>>> import numpy as np
>>> np.set_printoptions(precision=2, suppress=True, linewidth=160, sign=" ")
>>> data = np.load("w.npy")
>>> data
array([[ 0.91,  2.78, -0.42],
       [ 1.07,  3.02,  0.01],
       [ 1.28,  3.63,  0.45],
       [ 1.1 ,  2.73, -0.03],
       [ 1.02,  2.98,  0.05],
       [ 1.06,  3.5 ,  0.18],
       [ 1.56,  3.24,  0.14],
       [ 1.37,  2.85,  0.11],
       [ 0.86,  2.77, -0.11],
       [ 0.79,  3.7 ,  0.01],
       [ 1.16,  3.  ,  0.09],
       [ 0.27,  2.61, -0.13],
       [ 0.67,  3.28, -0.02],
       [ 3.53,  3.85, -0.14],
       [ 3.6 ,  4.09,  0.07],
       [ 3.59,  4.47, -0.04],
       [ 4.15,  4.29, -0.31],
       [ 3.84,  4.12,  0.37],
       [ 3.87,  4.32,  0.19],
       [ 4.23,  4.78, -0.1 ],
       [ 4.35,  3.47, -0.46],
       [ 4.06,  4.32, -0.48],
       [ 3.39,  3.99,  0.5 ],
       [ 3.57,  3.74, -0.22],
       [ 4.25,  4.09, -0.2 ],
       [ 3.73,  4.21,  0.31]])
>>> cen = data - data.mean(axis=0)
>>> vecs = np.linalg.svd(cen)[2][:1]
>>> A2 = cen - cen @ vecs.T @ vecs
>>> np.round(np.linalg.norm(A2) / np.linalg.norm(cen), 2)
np.float64(0.25)
>>> np.cov(cen @ vecs.T, rowvar=False)
array( 2.51)
>>> A2.std(axis=0)
array([ 0.11,  0.29,  0.25])
>>> np.round(np.diag(vecs.T @ vecs), 2) + 0
array([ 0.87,  0.12,  0.  ])
>>> x = np.array([-1, 0, 2])
>>> np.linalg.norm(data @ x) <= np.linalg.norm(data, 2) * np.linalg.norm(x) + 1e-9
np.True_
>>> A2 = np.array([[2, 0, 2, 3], [-1, 3, 1, 3], [3, 0, 2, 3], [1, -3, 1, -3]])
>>> M = np.triu(A2)
>>> M
array([[ 2,  0,  2,  3],
       [ 0,  3,  1,  3],
       [ 0,  0,  2,  3],
       [ 0,  0,  0, -3]])
>>> evals, vecs = np.linalg.eig(M)
>>> evals
array([ 2.,  3.,  2., -3.])
>>> np.sort(np.linalg.eigvals(np.linalg.inv(M)))
array([-0.33,  0.33,  0.5 ,  0.5 ])
>>> M @ vecs[:, 0] - evals[0] * vecs[:, 0]
array([ 0.,  0.,  0.,  0.])
>>> np.sort(np.linalg.eigvals(M.T))
array([-3.,  2.,  2.,  3.])
>>> C2 = M.T @ M
>>> np.linalg.eigvalsh(C2)[::-1]
array([ 46.27,   7.58,   2.87,   1.29])
>>> np.trace(C2), (M ** 2).sum()
(np.int64(58), np.int64(58))
>>> feats = np.load("dump.npy")
>>> feats
array([[ -7.84,  -7.86,   1.56],
       [  0.29,   0.18,  -0.04],
       [  0.89,   0.84,  -0.25],
       [-10.33, -10.23,   2.04],
       [ -4.14,  -4.17,   0.81],
       [  0.97,   0.9 ,  -0.24],
       [ -8.67,  -8.58,   1.74],
       [  1.53,   1.5 ,  -0.26],
       [  9.4 ,   9.39,  -1.79],
       [  2.28,   2.28,  -0.44],
       [ -2.78,  -2.77,   0.6 ],
       [  3.84,   3.76,  -0.78],
       [ -8.27,  -8.18,   1.7 ],
       [ -4.91,  -4.94,   1.02]])
>>> [round(float(x), 2) for x in np.linalg.svd(feats, compute_uv=False)[:3]]
[30.98, 0.18, 0.12]
>>> np.abs(np.linalg.svd(feats)[2][-1])
array([ 0.63,  0.52,  0.57])
>>> np.argsort(-np.linalg.norm(feats, axis=0).round(6), kind="stable")[:3]
array([ 0,  1,  2])
>>> m1 = np.loadtxt("sample0.csv", delimiter=",")
>>> m1
array([[ 4.46,  0.18,  5.28, -7.22],
       [ 3.35,  0.52,  6.92,  6.37],
       [-4.37, -5.82, -6.14, -3.05],
       [-1.89,  6.39,  7.15, -2.1 ],
       [-7.54, -5.39,  2.37,  2.92],
       [-8.39,  4.61,  1.41,  2.53],
       [-6.42, -6.31,  3.94, -1.86],
       [ 6.5 , -6.92, -2.91, -1.21],
       [ 0.17,  0.19, -9.96, -0.81],
       [ 5.46,  1.06, -6.07,  5.67],
       [-2.87, -2.28,  7.48,  5.53],
       [ 0.36,  9.84,  1.56,  0.78],
       [-8.6 ,  1.04,  1.45,  4.78],
       [ 4.09, -0.94, -0.12, -9.07],
       [-9.26,  1.19,  1.91, -3.04],
       [ 4.17,  6.71,  5.72, -2.2 ],
       [-6.37, -0.94, -7.11, -2.82]])
>>> labels = m1[:, 1] > np.median(m1[:, 1])
>>> f = m1[labels].mean(axis=0) - m1[~labels].mean(axis=0)
>>> ((m1 - m1.mean(axis=0)) @ f > 0).astype(int)
array([ 0,  1,  0,  1,  0,  1,  0,  0,  0,  1,  1,  1,  1,  0,  1,  1,  0])
>>> labels.astype(int)
array([ 0,  1,  0,  1,  0,  1,  0,  0,  0,  1,  0,  1,  1,  0,  1,  1,  0])
>>> d = np.linalg.norm(data[:, None] - data[None], axis=-1)
>>> np.linalg.matrix_rank(d ** 2)
np.int64(5)
>>> d.mean(axis=1).argmax()
np.int64(11)
>>> d[:5, :5]
array([[ 0.  ,  0.52,  1.27,  0.44,  0.52],
       [ 0.52,  0.  ,  0.78,  0.29,  0.08],
       [ 1.27,  0.78,  0.  ,  1.04,  0.81],
       [ 0.44,  0.29,  1.04,  0.  ,  0.27],
       [ 0.52,  0.08,  0.81,  0.27,  0.  ]])
>>> np.unravel_index(d.round(6).argmax(), d.shape)
(np.int64(11), np.int64(19))
>>> (d + 1e9 * np.eye(26)).round(6).argmin(axis=1)
array([  8,   4,   5,   8,   1,   2,   7,  10,   3,   5,   1,   8,   9,  23,  25,  18,  21,  25,  25,  16,  24,  16,  25,  13,  16,  17])
>>> C2 = m1.T @ m1
>>> round(np.trace(C2), 2), np.round((m1 ** 2).sum(), 2)
(np.float64(1699.65), np.float64(1699.65))
>>> C2
array([[537.1 ,  39.46, -31.11, -58.77],
       [ 39.46, 365.49, 113.9 ,  21.07],
       [-31.11, 113.9 , 479.65,  42.26],
       [-58.77,  21.07,  42.26, 317.41]])
>>> np.linalg.matrix_rank(C2)
np.int64(4)
>>> np.linalg.eigvalsh(C2)[::-1]
array([ 575.71,  543.11,  298.92,  281.91])
>>> (m1 @ m1.T).shape
(17, 17)
>>> d = np.linalg.norm(m1[:, None] - m1[None], axis=-1)
>>> (d + 1e9 * np.eye(17)).round(6).argmin(axis=1)
array([ 13,  10,  16,  15,   6,  12,   4,  13,  16,   8,   1,  15,   5,   0,   5,   3,   2])
>>> d[:5, :5]
array([[  0.  ,  13.74,  16.18,  10.42,  16.92],
       [ 13.74,   0.  ,  18.95,  11.56,  13.64],
       [ 16.18,  18.95,   0.  ,  18.24,  10.88],
       [ 10.42,  11.56,  18.24,   0.  ,  14.79],
       [ 16.92,  13.64,  10.88,  14.79,   0.  ]])
>>> hat = m1 @ np.linalg.solve(m1.T @ m1, m1.T)
>>> np.allclose(hat @ hat, hat)
True
>>> np.diag(hat)
array([ 0.27,  0.26,  0.19,  0.21,  0.21,  0.21,  0.26,  0.23,  0.23,  0.28,  0.25,  0.27,  0.19,  0.28,  0.23,  0.2 ,  0.23])
>>> np.round(np.trace(hat), 2)
np.float64(4.0)
>>> np.round(np.linalg.eigvalsh(hat), 2) + 0
array([ 0.,  0.,  0.,  0.,  0.,  0.,  0.,  0.,  0.,  0.,  0.,  0.,  0.,  1.,  1.,  1.,  1.])
>>> K = np.load("m.npy")
>>> K
array([[ 0,  0,  0,  0,  0,  0],
       [ 0,  1,  0,  1,  0,  1],
       [-1,  1, -1,  1, -1,  1],
       [ 0,  0,  0,  0,  0,  0],
       [ 0,  1,  0,  1,  0,  1],
       [-1,  1, -1,  1, -1,  1]])
>>> Uu, s, vt = np.linalg.svd(K)
>>> vecs = vt[:(s > 1e-8).sum()]
>>> rng = np.random.default_rng(5812)
>>> x = K[2] + 4 * K[4] + rng.integers(2) * np.eye(6)[3]
>>> x
array([-1.,  5., -1.,  5., -1.,  5.])
>>> np.diag(vecs.T @ vecs)
array([ 0.33,  0.33,  0.33,  0.33,  0.33,  0.33])
>>> np.linalg.matrix_rank(np.vstack([K, x]))
np.int64(2)
>>> F = np.diag(10 * np.array([-5, 0, 0])) + np.array([[0, 1, 0], [2, 0, 2], [1, 0, 2]])
>>> F
array([[-50,   1,   0],
       [  2,   0,   2],
       [  1,   0,   2]])
>>> np.round(np.abs(np.linalg.eigvals(F)).max(), 2)
np.float64(50.04)
>>> np.allclose(F @ F.T, F.T @ F)
False
>>> (F + F.T) / 2
array([[-50. ,   1.5,   0.5],
       [  1.5,   0. ,   1. ],
       [  0.5,   1. ,   2. ]])
>>> round(np.linalg.det(F), 2)
np.float64(-2.0)
>>> np.linalg.matrix_power(F, 2)
array([[2502,  -50,    2],
       [ -98,    2,    4],
       [ -48,    1,    4]])
>>> F @ F
array([[2502,  -50,    2],
       [ -98,    2,    4],
       [ -48,    1,    4]])
>>> def softmax(z):
...     e = np.exp(z - z.max(axis=-1, keepdims=True))
...     return e / e.sum(axis=-1, keepdims=True)
... 
>>> softmax(F[2] + 5)
array([ 0.24,  0.09,  0.67])
>>> softmax(F).sum(axis=1)
array([ 1.,  1.,  1.])
>>> softmax(F[2])
array([ 0.24,  0.09,  0.67])
>>> scores = F @ F.T / np.sqrt(3)
>>> softmax(scores).round(6).argmax(axis=1)
array([ 0,  1,  1])
>>> np.round(softmax(scores)[2] @ F, 2) + 0
array([ 1.64,  0.  ,  2.  ])
>>> np.round(softmax(scores), 2) + 0
array([[ 1.  ,  0.  ,  0.  ],
       [ 0.  ,  0.76,  0.24],
       [ 0.  ,  0.64,  0.36]])
>>> round(float(np.linalg.norm(F, 2) / np.linalg.norm(F)), 2)
1.0
>>> np.linalg.cond(F) > 100
np.True_
>>> f = np.array([0, 8, 6])
>>> np.correlate(F[1], F[0], "full")
array([   0,    2, -100,    2, -100])
>>> np.cross(F[1, :3], F[0, :3])
array([  -2, -100,    2])
>>> np.array([np.convolve(row, f, "same") for row in F])
array([[-400, -292,    6],
       [  16,   12,   16],
       [   8,    6,   16]])
>>> arr = np.load("test5.npy")
>>> arr
array([[ 3,  2,  3,  2],
       [-1,  3, -1,  3],
       [ 3,  2,  3,  2],
       [-1,  3, -1,  3]])
>>> [round(float(x), 2) for x in np.linalg.svd(arr, compute_uv=False)[:3]]
[7.71, 5.71, 0.0]
>>> labels = rng.permutation(4)
>>> labels
array([ 2,  3,  0,  1])
>>> A2 = arr[labels][:, labels]
>>> np.trace(A2)
np.int64(12)
>>> np.diag(A2)
array([ 3,  3,  3,  3])
>>> np.allclose(A2, arr)
True
>>> W0 = np.loadtxt("block10.csv", delimiter=",")
>>> W0
array([[ 0.,  4.,  9.],
       [ 4.,  0.,  0.],
       [ 9.,  0.,  0.]])
>>> # looks like rank 2
>>> Uu, s, vt = np.linalg.svd(W0)
>>> np.argmax(s[:-1] / (s[1:] + 1e-6)) + 1
np.int64(2)
>>> s.round(2) + 0
array([ 9.85,  9.85,  0.  ])
>>> A2 = Uu[:, :2] @ np.diag(s[:2]) @ vt[:2]
>>> np.round(np.linalg.norm(W0 - A2) / np.linalg.norm(W0), 2)
np.float64(0.0)
>>> np.linalg.lstsq(W0[:-1].T, W0[-1])[2]
np.int32(2)
>>> np.unique(W0.round(6), axis=0).shape
(3, 3)
>>> np.round(softmax(W0[2] + -2), 2) + 0
array([ 1.,  0.,  0.])
>>> scores = W0 @ W0.T / np.sqrt(3)
>>> np.round(softmax(scores)[2] @ W0, 2) + 0
array([ 9.,  0.,  0.])
>>> x = np.array([1, 4, 2])
>>> W0 @ (2 * x)
array([ 68.,   8.,  18.])
>>> W0 @ np.ones(3)
array([ 13.,   4.,   9.])
>>> W0 * x
array([[  0.,  16.,  18.],
       [  4.,   0.,   0.],
       [  9.,   0.,   0.]])
>>> (W0 @ x).argmax()
np.int64(0)
